In [1]: import numpy as np

In [2]: import numpy.linalg as la

In [3]: np.set_printoptions(suppress=True, linewidth=200)

In [4]: def rnd(a):
   ...:     return np.round(a, 3) + 0
   ...: 

In [5]: J = np.load("case8.npy")

In [6]: J
Out[6]: 
array([[-1,  0,  0,  0,  0,  0,  0,  0],
       [ 0, -1,  0,  0,  0,  0,  0,  0],
       [ 0,  0, -5,  0,  0,  0,  0,  0],
       [ 0,  0,  0, -4,  0,  0,  0,  0],
       [ 0,  0,  0,  0, -5,  0,  0,  0],
       [ 0,  0,  0,  0,  0,  2,  0,  0],
       [ 0,  0,  0,  0,  0,  0,  0,  0],
       [ 0,  0,  0,  0,  0,  0,  0, -1]])

In [7]: w1 = np.array([[3, -3, 2, 2, -2],
   ...:     [-1, -1, -3, -3, 0],
   ...:     [-1, 1, 0, 0, 3],
   ...:     [0, 2, 2, -3, -2],
   ...:     [0, 2, 2, -3, -3],
   ...:     [-1, -3, 2, 3, 1],
   ...:     [0, -3, 0, -2, 3],
   ...:     [0, -1, 2, -1, 2]])

In [8]: coef = np.array([-1, 1, -5, 2, -2])

In [9]: hid = np.maximum(J @ w1 + coef, 0)

In [10]: (hid > 0).mean(axis=0)
Out[10]: array([0.125, 0.5  , 0.   , 0.875, 0.25 ])

In [11]: W2 = np.array([[-1, -3, 0], [2, -1, -3], [0, 0, 2], [-1, -2, 1], [-1, -3, 2]])

In [12]: (hid @ W2).round(6).argmax(axis=1)
Out[12]: array([0, 0, 2, 2, 2, 2, 0, 0])

In [13]: U, sigma, vt = la.svd(J)

In [14]: np.argmax(sigma[:-1] / (sigma[1:] + 1e-6)) + 1
Out[14]: np.int64(7)

In [15]: M2 = U[:, :7] @ np.diag(sigma[:7]) @ vt[:7]

In [16]: np.abs(J - M2).max()
Out[16]: np.float64(0.0)

In [17]: la.matrix_rank(J, rtol=0.05)
Out[17]: np.int64(7)

In [18]: la.matrix_rank(M2)
Out[18]: np.int64(7)

In [19]: J[:, 7] @ J[:, 4]
Out[19]: np.int64(0)

In [20]: J.T @ J
Out[20]: 
array([[ 1,  0,  0,  0,  0,  0,  0,  0],
       [ 0,  1,  0,  0,  0,  0,  0,  0],
       [ 0,  0, 25,  0,  0,  0,  0,  0],
       [ 0,  0,  0, 16,  0,  0,  0,  0],
       [ 0,  0,  0,  0, 25,  0,  0,  0],
       [ 0,  0,  0,  0,  0,  4,  0,  0],
       [ 0,  0,  0,  0,  0,  0,  0,  0],
       [ 0,  0,  0,  0,  0,  0,  0,  1]])

In [21]: J @ J
Out[21]: 
array([[ 1,  0,  0,  0,  0,  0,  0,  0],
       [ 0,  1,  0,  0,  0,  0,  0,  0],
       [ 0,  0, 25,  0,  0,  0,  0,  0],
       [ 0,  0,  0, 16,  0,  0,  0,  0],
       [ 0,  0,  0,  0, 25,  0,  0,  0],
       [ 0,  0,  0,  0,  0,  4,  0,  0],
       [ 0,  0,  0,  0,  0,  0,  0,  0],
       [ 0,  0,  0,  0,  0,  0,  0,  1]])

In [22]: W0 = np.load("dump.npy")

In [23]: W0
Out[23]: 
array([[ 0,  0,  0,  0,  0,  0,  0],
       [-2, -2,  0,  0,  0,  0,  0],
       [ 0,  1,  0,  0,  0,  0,  0],
       [-2,  2, -1, -1,  0,  0,  0],
       [ 0,  0,  2,  2,  1,  0,  0],
       [-2,  1,  2, -1,  0,  0,  0],
       [-2, -1, -2,  2, -2, -1, -2]])

In [24]: w1 = np.array([[-2, -1], [-2, 1], [2, -2], [-2, 1], [0, 0], [0, -1], [0, 2]])

In [25]: coef = np.array([3, 3])

In [26]: hid = np.maximum(W0 @ w1 + coef, 0)

In [27]: la.matrix_rank(hid)
Out[27]: np.int64(2)

In [28]: (hid > 0).astype(int)
Out[28]: 
array([[1, 1],
       [1, 1],
       [1, 1],
       [1, 1],
       [1, 1],
       [1, 1],
       [1, 1]])

In [29]: hid
Out[29]: 
array([[ 3,  3],
       [11,  3],
       [ 1,  4],
       [ 3,  8],
       [ 3,  1],
       [11,  1],
       [ 1,  7]])

In [30]: W2 = np.array([[2, 0, 0], [0, 2, 2]])

In [31]: w1 @ W2
Out[31]: 
array([[-4, -2, -2],
       [-4,  2,  2],
       [ 4, -4, -4],
       [-4,  2,  2],
       [ 0,  0,  0],
       [ 0, -2, -2],
       [ 0,  4,  4]])

In [32]: hid @ W2
Out[32]: 
array([[ 6,  6,  6],
       [22,  6,  6],
       [ 2,  8,  8],
       [ 6, 16, 16],
       [ 6,  2,  2],
       [22,  2,  2],
       [ 2, 14, 14]])

In [33]: (hid @ W2).round(6).argmax(axis=1)
Out[33]: array([0, 0, 1, 1, 0, 0, 1])

In [34]: rk = la.matrix_rank(W0)

In [35]: rk
Out[35]: np.int64(6)

In [36]: ns = la.svd(W0)[2][rk:].T

In [37]: [int(la.matrix_rank(np.delete(W0, i, axis=0))) for i in range(7)]
Out[37]: [6, 5, 5, 5, 5, 5, 5]

In [38]: la.matrix_rank(W0.T @ W0), la.matrix_rank(W0 @ W0.T)
Out[38]: (np.int64(6), np.int64(6))

In [39]: [int(la.matrix_rank(W0[:, :j + 1])) for j in range(7)]
Out[39]: [1, 2, 3, 4, 5, 6, 6]

In [40]: rnd(ns[:, 0] / ns[np.abs(ns[:, 0]).round(6).argmax(), 0])
Out[40]: array([ 0. ,  0. ,  0. ,  0. ,  0. ,  1. , -0.5])

In [41]: np.abs(np.diag(la.qr(W0)[1])) > 1e-9
Out[41]: array([ True,  True,  True,  True,  True,  True, False])

In [42]: la.lstsq(W0[:-1].T, W0[-1])[2]
Out[42]: np.int32(5)

In [43]: rnd(W0 @ la.pinv(W0) @ W0)
Out[43]: 
array([[ 0.,  0.,  0.,  0.,  0.,  0.,  0.],
       [-2., -2.,  0.,  0.,  0.,  0.,  0.],
       [ 0.,  1.,  0.,  0.,  0.,  0.,  0.],
       [-2.,  2., -1., -1.,  0.,  0.,  0.],
       [ 0.,  0.,  2.,  2.,  1.,  0.,  0.],
       [-2.,  1.,  2., -1.,  0.,  0.,  0.],
       [-2., -1., -2.,  2., -2., -1., -2.]])

In [44]: rnd(np.trace(la.pinv(W0) @ W0))
Out[44]: np.float64(6.0)

In [45]: rng = np.random.default_rng(6453)

In [46]: idx = rng.permutation(7)

In [47]: idx
Out[47]: array([4, 0, 5, 2, 3, 6, 1])

In [48]: M2 = W0[idx][:, idx]

In [49]: np.allclose(M2, W0)
Out[49]: False

In [50]: np.trace(M2)
Out[50]: np.int64(-4)

In [51]: rnd(np.sort(np.abs(la.eigvals(M2))))
Out[51]: array([0., 0., 0., 1., 1., 2., 2.])

In [52]: np.diag(M2)
Out[52]: array([ 1,  0,  0,  0, -1, -2, -2])

In [53]: G = W0.T @ W0

In [54]: rnd(la.svd(W0, compute_uv=False) ** 2)
Out[54]: array([25.124, 15.791, 11.589,  6.098,  1.393,  0.005,  0.   ])

In [55]: np.trace(G), (W0 ** 2).sum()
Out[55]: (np.int64(60), np.int64(60))

In [56]: (W0 @ W0.T).shape
Out[56]: (7, 7)

In [57]: np.allclose(G, G.T)
Out[57]: True

In [58]: E = np.load("sample10.npy")

In [59]: E
Out[59]: 
array([[ 0,  0,  0,  0,  0,  2,  0],
       [ 0, -1,  0,  0,  0,  0,  0],
       [ 0,  0,  0, -1,  0,  0,  0],
       [-1,  0,  0,  0,  0,  0,  0],
       [ 0,  0,  0,  0,  0,  0, -1],
       [ 0,  0,  0,  0,  2,  0,  0],
       [ 0,  0,  0,  0,  0,  0,  0]])

In [60]: # 2 groups of indices that never mix

In [61]: U, sigma, vt = la.svd(E)

In [62]: sigma
Out[62]: array([2., 2., 1., 1., 1., 1., 0.])

In [63]: M2 = U[:, :6] @ np.diag(sigma[:6]) @ vt[:6]

In [64]: rnd(la.norm(E - M2, 2)), sigma[6]
Out[64]: (np.float64(0.0), np.float64(0.0))

In [65]: M2
Out[65]: 
array([[ 0.,  0.,  0.,  0.,  0.,  2.,  0.],
       [ 0., -1.,  0.,  0.,  0.,  0.,  0.],
       [ 0.,  0.,  0., -1.,  0.,  0.,  0.],
       [-1.,  0.,  0.,  0.,  0.,  0.,  0.],
       [ 0.,  0.,  0.,  0.,  0.,  0., -1.],
       [ 0.,  0.,  0.,  0.,  2.,  0.,  0.],
       [ 0.,  0.,  0.,  0.,  0.,  0.,  0.]])

In [66]: idx = rng.permutation(7)

In [67]: idx
Out[67]: array([1, 3, 2, 4, 5, 0, 6])

In [68]: M2 = E[idx][:, idx]

In [69]: rnd(la.det(M2)), rnd(la.det(E[idx]))
Out[69]: (np.float64(0.0), np.float64(0.0))

In [70]: np.allclose(M2, E)
Out[70]: False

In [71]: M2
Out[71]: 
array([[-1,  0,  0,  0,  0,  0,  0],
       [ 0,  0,  0,  0,  0, -1,  0],
       [ 0, -1,  0,  0,  0,  0,  0],
       [ 0,  0,  0,  0,  0,  0, -1],
       [ 0,  0,  0,  2,  0,  0,  0],
       [ 0,  0,  0,  0,  2,  0,  0],
       [ 0,  0,  0,  0,  0,  0,  0]])

In [72]: np.diag(M2)
Out[72]: array([-1,  0,  0,  0,  0,  0,  0])

In [73]: np.trace(M2)
Out[73]: np.int64(-1)

In [74]: rnd(np.sort(np.abs(la.eigvals(M2))))
Out[74]: array([0., 0., 0., 0., 0., 0., 1.])

In [75]: f = np.array([0, 2])

In [76]: np.convolve(E[3], f)
Out[76]: array([ 0, -2,  0,  0,  0,  0,  0,  0])

In [77]: np.array([np.convolve(row, f, "same") for row in E])
Out[77]: 
array([[ 0,  0,  0,  0,  0,  0,  4],
       [ 0,  0, -2,  0,  0,  0,  0],
       [ 0,  0,  0,  0, -2,  0,  0],
       [ 0, -2,  0,  0,  0,  0,  0],
       [ 0,  0,  0,  0,  0,  0,  0],
       [ 0,  0,  0,  0,  0,  4,  0],
       [ 0,  0,  0,  0,  0,  0,  0]])

In [78]: data = np.load("layer7.npy")

In [79]: data
Out[79]: 
array([[ 2, -8, -7, -6, -3, -1, -3, -6, -7, -4,  1,  7,  5],
       [-9,  6,  3,  6,  8, -8,  3,  8,  9, -9,  0, -6,  6],
       [-5, -1, -7,  2, -1, -6,  8,  5,  1, -6,  8, -7,  7],
       [-4, -4, -8,  2,  1, -6,  4,  9,  9, -7, -7, -5,  8],
       [-2, -9, -9,  0, -9, -3, -8, -8,  2,  8,  7,  8, -2],
       [-4, -8, -6, -6, -1, -5,  5,  6,  8,  8, -8,  6, -8],
       [ 7,  8,  6, -3, -5,  7, -3,  6,  2, -3,  9,  8, -1],
       [-1, -2,  8,  0,  6, -3,  8,  5, -1,  0,  0,  3, -8],
       [-5,  7, -4,  3,  3,  3,  6, -5, -3, -7, -4, -5,  0],
       [-7, -8,  3, -9,  1,  5,  0,  6,  9, -7,  6, -9,  2],
       [-5,  4,  5, -9,  6, -2, -2, -6, -3, -1,  8,  7, -6]])

In [80]: th = np.radians(45)

In [81]: Rm = np.eye(13)

In [82]: Rm[9, 9] = Rm[8, 8] = np.cos(th)

In [83]: Rm[9, 8], Rm[8, 9] = -np.sin(th), np.sin(th)

In [84]: M2 = data @ Rm.T

In [85]: np.allclose(la.norm(data, axis=1), la.norm(M2, axis=1))
Out[85]: True

In [86]: rnd(np.abs(M2 - data).max(axis=0))
Out[86]: array([0., 0., 0., 0., 0., 0., 0., 0., 9., 8., 0., 0., 0.])

In [87]: rnd(la.det(Rm)), rnd(np.trace(Rm))
Out[87]: (np.float64(1.0), np.float64(12.414))

In [88]: rnd(M2)
Out[88]: 
array([[  2.   ,  -8.   ,  -7.   ,  -6.   ,  -3.   ,  -1.   ,  -3.   ,  -6.   ,  -7.778,   2.121,   1.   ,   7.   ,   5.   ],
       [ -9.   ,   6.   ,   3.   ,   6.   ,   8.   ,  -8.   ,   3.   ,   8.   ,   0.   , -12.728,   0.   ,  -6.   ,   6.   ],
       [ -5.   ,  -1.   ,  -7.   ,   2.   ,  -1.   ,  -6.   ,   8.   ,   5.   ,  -3.536,  -4.95 ,   8.   ,  -7.   ,   7.   ],
       [ -4.   ,  -4.   ,  -8.   ,   2.   ,   1.   ,  -6.   ,   4.   ,   9.   ,   1.414, -11.314,  -7.   ,  -5.   ,   8.   ],
       [ -2.   ,  -9.   ,  -9.   ,   0.   ,  -9.   ,  -3.   ,  -8.   ,  -8.   ,   7.071,   4.243,   7.   ,   8.   ,  -2.   ],
       [ -4.   ,  -8.   ,  -6.   ,  -6.   ,  -1.   ,  -5.   ,   5.   ,   6.   ,  11.314,   0.   ,  -8.   ,   6.   ,  -8.   ],
       [  7.   ,   8.   ,   6.   ,  -3.   ,  -5.   ,   7.   ,  -3.   ,   6.   ,  -0.707,  -3.536,   9.   ,   8.   ,  -1.   ],
       [ -1.   ,  -2.   ,   8.   ,   0.   ,   6.   ,  -3.   ,   8.   ,   5.   ,  -0.707,   0.707,   0.   ,   3.   ,  -8.   ],
       [ -5.   ,   7.   ,  -4.   ,   3.   ,   3.   ,   3.   ,   6.   ,  -5.   ,  -7.071,  -2.828,  -4.   ,  -5.   ,   0.   ],
       [ -7.   ,  -8.   ,   3.   ,  -9.   ,   1.   ,   5.   ,   0.   ,   6.   ,   1.414, -11.314,   6.   ,  -9.   ,   2.   ],
       [ -5.   ,   4.   ,   5.   ,  -9.   ,   6.   ,  -2.   ,  -2.   ,  -6.   ,  -2.828,   1.414,   8.   ,   7.   ,  -6.   ]])
